% python3 -q
>>> import numpy as np
>>> from numpy import linalg as LA
>>> np.set_printoptions(suppress=True, linewidth=100)
>>> E = np.array([[12, 10, 12, 4, -6, 4],
...     [10, 11, 8, -4, -9, -2],
...     [12, 8, 14, 9, -5, 9],
...     [4, -4, 9, 22, 11, 15],
...     [-6, -9, -5, 11, 17, 2],
...     [4, -2, 9, 15, 2, 14]])
>>> E
array([[12, 10, 12,  4, -6,  4],
       [10, 11,  8, -4, -9, -2],
       [12,  8, 14,  9, -5,  9],
       [ 4, -4,  9, 22, 11, 15],
       [-6, -9, -5, 11, 17,  2],
       [ 4, -2,  9, 15,  2, 14]])
>>> Uu, sigma, vt = LA.svd(E)
>>> evecs = vt[:(sigma > 1e-8).sum()]
>>> rng = np.random.default_rng(21)
>>> vec = E[1] + 2 * E[4] + rng.integers(2) * np.eye(6)[4]
>>> vec
array([-2., -7., -2., 18., 25.,  2.])
>>> print(LA.matrix_rank(np.vstack([E, vec])))
3
>>> round(float(LA.norm(vec - evecs.T @ evecs @ vec)), 2)
0.0
>>> labels = rng.permutation(6)
>>> print(labels)
[0 4 1 5 3 2]
>>> other = E[labels][:, labels]
>>> np.round(np.sort(np.abs(LA.eigvals(other))), 2) + 0
array([ 0.  ,  0.  ,  0.  ,  7.78, 38.19, 44.04])
>>> print(other)
[[12 -6 10  4  4 12]
 [-6 17 -9  2 11 -5]
 [10 -9 11 -2 -4  8]
 [ 4  2 -2 14 15  9]
 [ 4 11 -4 15 22  9]
 [12 -5  8  9  9 14]]
>>> np.diag(other)
array([12, 17, 11, 14, 22, 14])
>>> np.allclose(other, E)
False
>>> rank = LA.matrix_rank(other)
>>> rank
np.int64(3)
>>> ns = LA.svd(other)[2][rank:].T
>>> ns.shape
(6, 3)
>>> [int(LA.matrix_rank(other[:, :j + 1])) for j in range(6)]
[1, 2, 3, 3, 3, 3]
>>> np.allclose(other @ ns, 0)
True
>>> X = np.loadtxt("dump.csv", delimiter=",")
>>> X
array([[10.73,  5.7 ,  9.  ],
       [12.52,  7.32,  9.  ],
       [ 9.9 ,  7.42,  9.  ],
       [ 6.14,  1.76,  9.  ],
       [-1.78, -4.87,  9.  ],
       [ 9.25,  5.64,  9.  ],
       [13.55,  9.22,  9.  ],
       [ 3.83,  0.33,  9.  ],
       [ 7.05,  2.45,  9.  ],
       [ 6.62,  2.62,  9.  ],
       [10.73,  7.36,  9.  ],
       [ 5.91,  1.34,  9.  ],
       [ 8.62,  5.39,  9.  ],
       [ 7.86,  6.23,  9.  ],
       [ 9.13,  5.29,  9.  ],
       [11.83,  7.58,  9.  ],
       [ 6.93,  2.69,  9.  ],
       [11.24,  6.76,  9.  ],
       [ 8.32,  5.36,  9.  ]])
>>> other = np.c_[X[:, :2] @ np.array([[2, 1], [-2, 0]]), np.array([-1, -4, 5, 6, 2, 6, -3, -7, 8, 5, -6, -7, 4, -6, 9, 7, -5, -6, -4])]
>>> other.round(2)
array([[10.06, 10.73, -1.  ],
       [10.4 , 12.52, -4.  ],
       [ 4.96,  9.9 ,  5.  ],
       [ 8.76,  6.14,  6.  ],
       [ 6.18, -1.78,  2.  ],
       [ 7.22,  9.25,  6.  ],
       [ 8.66, 13.55, -3.  ],
       [ 7.  ,  3.83, -7.  ],
       [ 9.2 ,  7.05,  8.  ],
       [ 8.  ,  6.62,  5.  ],
       [ 6.74, 10.73, -6.  ],
       [ 9.14,  5.91, -7.  ],
       [ 6.46,  8.62,  4.  ],
       [ 3.26,  7.86, -6.  ],
       [ 7.68,  9.13,  9.  ],
       [ 8.5 , 11.83,  7.  ],
       [ 8.48,  6.93, -5.  ],
       [ 8.96, 11.24, -6.  ],
       [ 5.92,  8.32, -4.  ]])
>>> LA.matrix_rank(np.c_[X, other])
np.int64(4)
>>> np.round(LA.lstsq(X, other[:, 0])[0], 2) + 0
array([ 2., -2.,  0.])
>>> labels = other[:, 1] > np.median(other[:, 1])
>>> u = other[labels].mean(axis=0) - other[~labels].mean(axis=0)
>>> ((other - other.mean(axis=0)) @ u > 0).astype(int)
array([1, 1, 1, 0, 0, 1, 1, 0, 1, 0, 1, 0, 1, 0, 1, 1, 0, 1, 0])
>>> labels.astype(int)
array([1, 1, 1, 0, 0, 1, 1, 0, 0, 0, 1, 0, 0, 0, 1, 1, 0, 1, 0])
>>> np.argsort(-np.abs(u).round(6), kind="stable")
array([1, 2, 0])
>>> Q, evecs = LA.qr(X[:, :1])[0], LA.qr(X[:, 1:])[0]
>>> sigma = LA.svd(Q.T @ evecs, compute_uv=False)
>>> sigma.round(2)
array([1.])
>>> vec = np.array([5, 0, 5])
>>> rhs = X @ vec
>>> np.round(LA.pinv(X) @ X, 2) + 0
array([[1., 0., 0.],
       [0., 1., 0.],
       [0., 0., 1.]])
>>> rhs = rhs + 0.05 * rng.normal(size=19)
>>> print(rhs.round(2))
[ 98.73 107.6   94.46  75.66  36.05  91.24 112.79  64.18  80.28  78.02  98.57  74.63  88.15  84.41
  90.71 104.1   79.71 101.23  86.61]
>>> b, *_ = LA.lstsq(X, rhs)
>>> np.round(X.T @ (rhs - X @ b), 2) + 0
array([0., 0., 0.])
>>> print(b.round(2) + 0)
[5. 0. 5.]
>>> round(float(LA.norm(rhs - X @ b)), 2)
0.24
